$ python -q
>>> import numpy as np
>>> from numpy import linalg as LA
>>> np.set_printoptions(precision=2, suppress=True, linewidth=200)
>>> tidy = lambda a: np.round(a, 2) + 0
>>> rng = np.random.default_rng(50670)
>>> feats = rng.normal(size=(15, 7))
>>> feats = 5 * feats / LA.norm(feats, axis=1, keepdims=True)
>>> tidy(feats)
array([[ 1.07, -2.57, -0.28,  1.43, -2.63, -1.77, -2.24],
       [ 0.16, -4.06, -1.84, -0.83,  0.32,  0.51,  2.  ],
       [ 0.6 ,  0.17,  2.36,  2.21, -2.37, -0.85, -2.8 ],
       [-1.61,  1.56, -1.49, -0.62, -3.81, -1.1 ,  1.28],
       [ 0.15, -1.24, -1.14,  0.1 ,  4.14, -1.71,  1.45],
       [-3.37,  1.46,  0.02,  0.98, -0.59, -0.62,  3.14],
       [ 1.21, -2.17, -1.24, -2.83,  2.42, -0.3 , -1.82],
       [ 1.33, -1.47,  2.22, -2.79, -1.95, -1.02,  1.88],
       [ 1.1 ,  0.35, -2.08,  2.69,  0.81, -1.5 ,  3.03],
       [-3.07,  0.05, -3.62,  1.07, -0.19,  1.13,  0.11],
       [-2.49, -1.17, -1.8 ,  0.56, -1.54, -1.3 , -3.13],
       [-0.53, -0.49, -3.49, -1.05,  2.06,  0.06, -2.63],
       [ 1.41, -0.24,  1.94, -2.8 , -0.04,  0.47,  3.34],
       [ 0.73, -4.49,  1.07,  0.67,  1.3 , -0.08,  1.01],
       [-0.27,  1.23,  0.01, -3.23, -3.35,  0.07, -1.32]])
>>> basis = feats[[8, 1]].astype(float)
>>> for _ in range(5):
...     lab = LA.norm(feats[:, None] - basis, axis=-1).argmin(axis=1)
...     basis = np.array([feats[lab == j].mean(axis=0) for j in range(2)])
... 
>>> lab
array([1, 1, 1, 0, 0, 0, 1, 1, 0, 0, 1, 1, 1, 1, 1])
>>> np.abs(basis[1] - basis[0]).argmax()
np.int64(6)
>>> A = np.load("out16.npy")
>>> A
array([[ 2,  3,  2,  0,  2, -2, -1, -4,  1],
       [ 3,  5,  3, -1,  3, -4, -2, -6,  0],
       [ 2,  3,  2,  0,  2, -2, -1, -4,  1],
       [ 0, -1,  0,  2,  0,  2,  1,  0,  3],
       [ 2,  3,  2,  0,  2, -2, -1, -4,  1],
       [-2, -4, -2,  2, -2,  4,  2,  4,  2],
       [-1, -2, -1,  1, -1,  2,  1,  2,  1],
       [-4, -6, -4,  0, -4,  4,  2,  8, -2],
       [ 1,  0,  1,  3,  1,  2,  1, -2,  5]])
>>> w, vecs = LA.eigh(A)
>>> vec = np.array([1, -2, -3, -3, -3, 2, -3, 2, -2])
>>> tidy(vecs * np.maximum(w, 0) @ vecs.T)
array([[ 2.,  3.,  2.,  0.,  2., -2., -1., -4.,  1.],
       [ 3.,  5.,  3., -1.,  3., -4., -2., -6.,  0.],
       [ 2.,  3.,  2.,  0.,  2., -2., -1., -4.,  1.],
       [ 0., -1.,  0.,  2.,  0.,  2.,  1.,  0.,  3.],
       [ 2.,  3.,  2.,  0.,  2., -2., -1., -4.,  1.],
       [-2., -4., -2.,  2., -2.,  4.,  2.,  4.,  2.],
       [-1., -2., -1.,  1., -1.,  2.,  1.,  2.,  1.],
       [-4., -6., -4.,  0., -4.,  4.,  2.,  8., -2.],
       [ 1.,  0.,  1.,  3.,  1.,  2.,  1., -2.,  5.]])
>>> tidy(vecs * np.abs(w) @ vecs.T)
array([[ 2.,  3.,  2.,  0.,  2., -2., -1., -4.,  1.],
       [ 3.,  5.,  3., -1.,  3., -4., -2., -6.,  0.],
       [ 2.,  3.,  2.,  0.,  2., -2., -1., -4.,  1.],
       [ 0., -1.,  0.,  2.,  0.,  2.,  1.,  0.,  3.],
       [ 2.,  3.,  2.,  0.,  2., -2., -1., -4.,  1.],
       [-2., -4., -2.,  2., -2.,  4.,  2.,  4.,  2.],
       [-1., -2., -1.,  1., -1.,  2.,  1.,  2.,  1.],
       [-4., -6., -4.,  0., -4.,  4.,  2.,  8., -2.],
       [ 1.,  0.,  1.,  3.,  1.,  2.,  1., -2.,  5.]])
